% python3 -q
>>> import numpy as np
>>> np.set_printoptions(suppress=True, linewidth=120)
>>> rnd = lambda a: np.round(a, 2) + 0
>>> r0 = np.array([3, 0, 2, 1, 3, 0, 0])
>>> K = r0[np.abs(np.subtract.outer(np.arange(7), np.arange(7)))]
>>> print(K)
[[3 0 2 1 3 0 0]
 [0 3 0 2 1 3 0]
 [2 0 3 0 2 1 3]
 [1 2 0 3 0 2 1]
 [3 1 2 0 3 0 2]
 [0 3 1 2 0 3 0]
 [0 0 3 1 2 0 3]]
>>> evals, evecs = np.linalg.eigh(K)
>>> vec = np.array([1, 1, 2, 0, 2, 2, 1])
>>> print(rnd(np.linalg.eigvalsh(K[1:, 1:])))
[-0.79 -0.23  1.53  2.08  6.71  8.7 ]
>>> Q, evecs = np.linalg.qr(K[:, :1])[0], np.linalg.qr(K[:, 1:])[0]
>>> sigma = np.linalg.svd(Q.T @ evecs, compute_uv=False)
>>> print(rnd(sigma))
[0.9]
>>> print(rnd(np.linalg.norm(Q @ Q.T - evecs @ evecs.T, 2)))
1.0
>>> r0 = np.array([-1, -2, 2])
>>> print(np.cross(K[5, :3], K[2, :3]))
[ 9  2 -6]
>>> print(np.polyval(r0, K[5]))
[  2 -13  -1  -6   2 -13   2]
>>> A = np.loadtxt("dump.csv", delimiter=",")
>>> print(A)
[[ 0.  0.  0.  1.  0.  0.]
 [ 9.  5.  1.  1.  3.  3.]
 [ 0.  0.  0.  1.  0.  0.]
 [ 0.  0.  0.  1.  0.  0.]
 [ 6.  3.  0.  1.  0.  2.]
 [ 0.  0.  0.  1.  0.  0.]
 [ 9.  5.  1.  1.  3.  3.]
 [ 3.  1.  0.  1.  0.  1.]
 [ 0.  0.  0.  1.  0.  0.]
 [ 0.  0.  0.  1.  0.  0.]
 [ 0.  0.  0.  1.  0.  0.]
 [ 6.  3.  0.  1.  0.  2.]
 [ 3.  1.  0.  1.  0.  1.]
 [ 9.  5.  1.  1.  3.  3.]
 [ 6.  3.  0.  1.  0.  2.]
 [ 9.  5.  1.  1.  3.  3.]
 [12.  7.  3.  1.  6.  4.]
 [ 6.  3.  0.  1.  0.  2.]]
>>> rk = np.linalg.matrix_rank(A)
>>> print(rk)
5
>>> N = np.linalg.svd(A)[2][rk:].T
>>> print(np.allclose(A @ N, 0))
True
>>> print(np.linalg.matrix_rank(A.T @ A), np.linalg.matrix_rank(A @ A.T))
5 5
>>> print([int(np.linalg.matrix_rank(A[:i])) for i in range(1, len(A) + 1)])
[1, 2, 2, 2, 3, 3, 3, 4, 4, 4, 4, 4, 4, 4, 4, 4, 5, 5]
>>> print(rnd(A @ N))
[[0.]
 [0.]
 [0.]
 [0.]
 [0.]
 [0.]
 [0.]
 [0.]
 [0.]
 [0.]
 [0.]
 [0.]
 [0.]
 [0.]
 [0.]
 [0.]
 [0.]
 [0.]]
>>> print(rnd(N[:, 0] / N[np.abs(N[:, 0]).round(6).argmax(), 0]))
[-0.33  0.    0.    0.    0.    1.  ]
>>> print([int(np.linalg.matrix_rank(np.delete(A, i, axis=0))) for i in range(18)])
[5, 5, 5, 5, 5, 5, 5, 5, 5, 5, 5, 5, 5, 5, 5, 5, 4, 5]
>>> print(N.shape)
(6, 1)
>>> print(rnd(np.linalg.norm(A, 2) / np.linalg.norm(A)))
0.98
>>> print([round(float(x), 2) for x in np.linalg.svd(A, compute_uv=False)[:3]])
[30.95, 4.98, 2.63]
>>> U, sigma, Vt = np.linalg.svd(A, full_matrices=False)
>>> print(U.shape, sigma.shape, Vt.shape)
(18, 6) (6,) (6, 6)
>>> print(np.allclose(U * sigma @ Vt, A))
True
>>> print(rnd(np.cumsum(sigma ** 2) / np.sum(sigma ** 2)))
[0.97 0.99 1.   1.   1.   1.  ]
>>> print((sigma > 1e-8).sum())
5
>>> evals, evecs = np.linalg.eigh(K)
>>> print(np.abs(evecs[:, -1]).round(6).argmax())
2
>>> print(np.abs(np.diag(np.linalg.qr(A)[1])) > 1e-9)
[ True  True  True  True  True False]
>>> print(rnd(A @ np.linalg.pinv(A) @ A))
[[ 0.  0.  0.  1.  0.  0.]
 [ 9.  5.  1.  1.  3.  3.]
 [ 0.  0.  0.  1.  0.  0.]
 [ 0.  0.  0.  1.  0.  0.]
 [ 6.  3.  0.  1.  0.  2.]
 [ 0.  0.  0.  1.  0.  0.]
 [ 9.  5.  1.  1.  3.  3.]
 [ 3.  1.  0.  1.  0.  1.]
 [ 0.  0.  0.  1.  0.  0.]
 [ 0.  0.  0.  1.  0.  0.]
 [ 0.  0.  0.  1.  0.  0.]
 [ 6.  3.  0.  1.  0.  2.]
 [ 3.  1.  0.  1.  0.  1.]
 [ 9.  5.  1.  1.  3.  3.]
 [ 6.  3.  0.  1.  0.  2.]
 [ 9.  5.  1.  1.  3.  3.]
 [12.  7.  3.  1.  6.  4.]
 [ 6.  3.  0.  1.  0.  2.]]
>>> print(np.unique(A.round(6), axis=0).shape)
(5, 6)
>>> W0 = -1 * np.eye(4) + np.ones((4, 4))
>>> print(W0)
[[0. 1. 1. 1.]
 [1. 0. 1. 1.]
 [1. 1. 0. 1.]
 [1. 1. 1. 0.]]
>>> evals, evecs = np.linalg.eig(W0)
>>> print(rnd(W0 @ evecs[:, 0] - evals[0] * evecs[:, 0]))
[0. 0. 0. 0.]
>>> print(rnd(np.sort(np.linalg.eigvals(np.linalg.inv(W0)))))
[-1.  +0.j -1.  +0.j -1.  +0.j  0.33+0.j]
>>> print(rnd(evals))
[-1.  3. -1. -1.]
>>> print(np.all(np.linalg.eigvalsh(W0) > 0))
False
>>> print(rnd(np.linalg.eigvalsh(W0).min()))
-1.0
>>> print([round(float(np.linalg.det(W0[:i, :i])), 2) + 0 for i in range(1, 5)])
[0.0, -1.0, 2.0, -3.0]
>>> r0 = np.array([-3, 3, 3])
>>> print(np.convolve(W0[2], r0))
[-3.  0.  6.  0.  3.  3.]
>>> print(np.correlate(W0[2], W0[3], "full"))
[0. 1. 2. 2. 2. 1. 1.]
>>> print(np.cross(W0[2, :3], W0[3, :3]))
[ 1. -1.  0.]
>>> print(np.array([np.convolve(row, r0, "same") for row in W0]))
[[-3.  0.  3.  6.]
 [ 3.  0.  0.  6.]
 [ 0.  6.  0.  3.]
 [ 0.  3.  6.  3.]]
>>> m1 = np.array([[1, -3, 9, -27],
...     [1, -2, 4, -8],
...     [1, -1, 1, -1],
...     [1, 0, 0, 0],
...     [1, 1, 1, 1],
...     [1, 2, 4, 8],
...     [1, 3, 9, 27],
...     [1, 4, 16, 64]])
>>> P = m1 @ np.linalg.solve(m1.T @ m1, m1.T)
>>> print(rnd(np.linalg.eigvalsh(P)))
[0. 0. 0. 0. 1. 1. 1. 1.]
>>> print(rnd(np.trace(P)))
4.0
